$ python -q
>>> import numpy as np
>>> from numpy import linalg as LA
>>> np.set_printoptions(precision=2, suppress=True, linewidth=140, floatmode="fixed")
>>> J = np.load("data.npy")
>>> J
array([[ 1.03, -4.88, -0.74,  0.44, -0.62,  2.10,  3.16,  0.30,  0.31, -0.63],
       [ 4.16, -0.16, -0.88, -0.92,  1.16,  1.80, -0.28, -0.60, -3.28, -5.76],
       [ 2.47, -1.07,  1.79, -1.94,  1.07, -1.40, -1.06,  0.35, -0.31, -0.82],
       [ 1.83, -0.63,  2.23, -2.02,  1.03, -2.12, -1.46,  0.47,  0.25,  0.26],
       [ 4.29,  2.71,  2.21, -3.12,  2.39, -2.38, -4.00, -0.17, -2.41, -3.58],
       [-1.28, -2.12, -1.32,  1.44, -1.08,  1.76,  2.40,  0.04,  0.72,  0.76],
       [-0.78,  1.79, -1.37,  1.02, -0.29,  1.06, -0.02, -0.49, -0.80, -0.95],
       [-2.37, -0.73, -1.11,  1.60, -1.17,  1.02,  1.68,  0.03,  1.17,  1.88],
       [ 0.69,  0.33, -0.49,  0.04,  0.17,  0.62, -0.04, -0.23, -0.85, -1.40],
       [ 1.16, -0.73, -3.17,  1.64, -0.47,  4.04,  2.20, -0.83, -2.42, -4.37],
       [ 0.00,  1.09, -2.43,  1.46, -0.39,  2.58,  0.90, -0.75, -1.74, -2.75],
       [ 0.67,  0.33, -0.89,  0.30,  0.07,  1.08,  0.22, -0.33, -1.07, -1.78],
       [-0.78,  1.75,  1.83, -1.00,  0.45, -2.64, -2.04,  0.33,  1.08,  2.29]])
>>> A2 = np.array([[-2, 1, 3],
...     [0, 1, 1],
...     [-2, -2, 2],
...     [0, 0, 2],
...     [-3, 2, 3],
...     [1, 1, -1],
...     [-3, 2, -3],
...     [3, 1, -2],
...     [3, -3, 0],
...     [2, -2, 2]])
>>> LA.matrix_rank(J @ A2)
np.int64(3)
>>> print(np.einsum("ij,ij->i", J, J))
[40.98 67.91 19.33 20.84 86.40 21.07  9.72 20.08  3.98 61.64 28.00  7.08 25.87]
>>> U, sig, Vh = LA.svd(J)
>>> sig.round(2) + 0
array([13.69, 13.30,  6.97,  0.00,  0.00,  0.00,  0.00,  0.00,  0.00,  0.00])
>>> np.argmax(sig[:-1] / (sig[1:] + 1e-6)) + 1
np.int64(3)
>>> A2 = U[:, :3] @ np.diag(sig[:3]) @ Vh[:3]
>>> A2.round(2) + 0
array([[ 1.03, -4.88, -0.74,  0.44, -0.62,  2.10,  3.16,  0.30,  0.31, -0.63],
       [ 4.16, -0.16, -0.88, -0.92,  1.16,  1.80, -0.28, -0.60, -3.28, -5.76],
       [ 2.47, -1.07,  1.79, -1.94,  1.07, -1.40, -1.06,  0.35, -0.31, -0.82],
       [ 1.83, -0.63,  2.23, -2.02,  1.03, -2.12, -1.46,  0.47,  0.25,  0.26],
       [ 4.29,  2.71,  2.21, -3.12,  2.39, -2.38, -4.00, -0.17, -2.41, -3.58],
       [-1.28, -2.12, -1.32,  1.44, -1.08,  1.76,  2.40,  0.04,  0.72,  0.76],
       [-0.78,  1.79, -1.37,  1.02, -0.29,  1.06, -0.02, -0.49, -0.80, -0.95],
       [-2.37, -0.73, -1.11,  1.60, -1.17,  1.02,  1.68,  0.03,  1.17,  1.88],
       [ 0.69,  0.33, -0.49,  0.04,  0.17,  0.62, -0.04, -0.23, -0.85, -1.40],
       [ 1.16, -0.73, -3.17,  1.64, -0.47,  4.04,  2.20, -0.83, -2.42, -4.37],
       [ 0.00,  1.09, -2.43,  1.46, -0.39,  2.58,  0.90, -0.75, -1.74, -2.75],
       [ 0.67,  0.33, -0.89,  0.30,  0.07,  1.08,  0.22, -0.33, -1.07, -1.78],
       [-0.78,  1.75,  1.83, -1.00,  0.45, -2.64, -2.04,  0.33,  1.08,  2.29]])
>>> print(LA.matrix_rank(J, rtol=0.05))
3
>>> print(round(LA.norm(J - A2) / LA.norm(J), 2))
0.0
>>> np.round(LA.norm(J - A2, 2), 2), np.round(sig[3], 2)
(np.float64(0.0), np.float64(0.0))
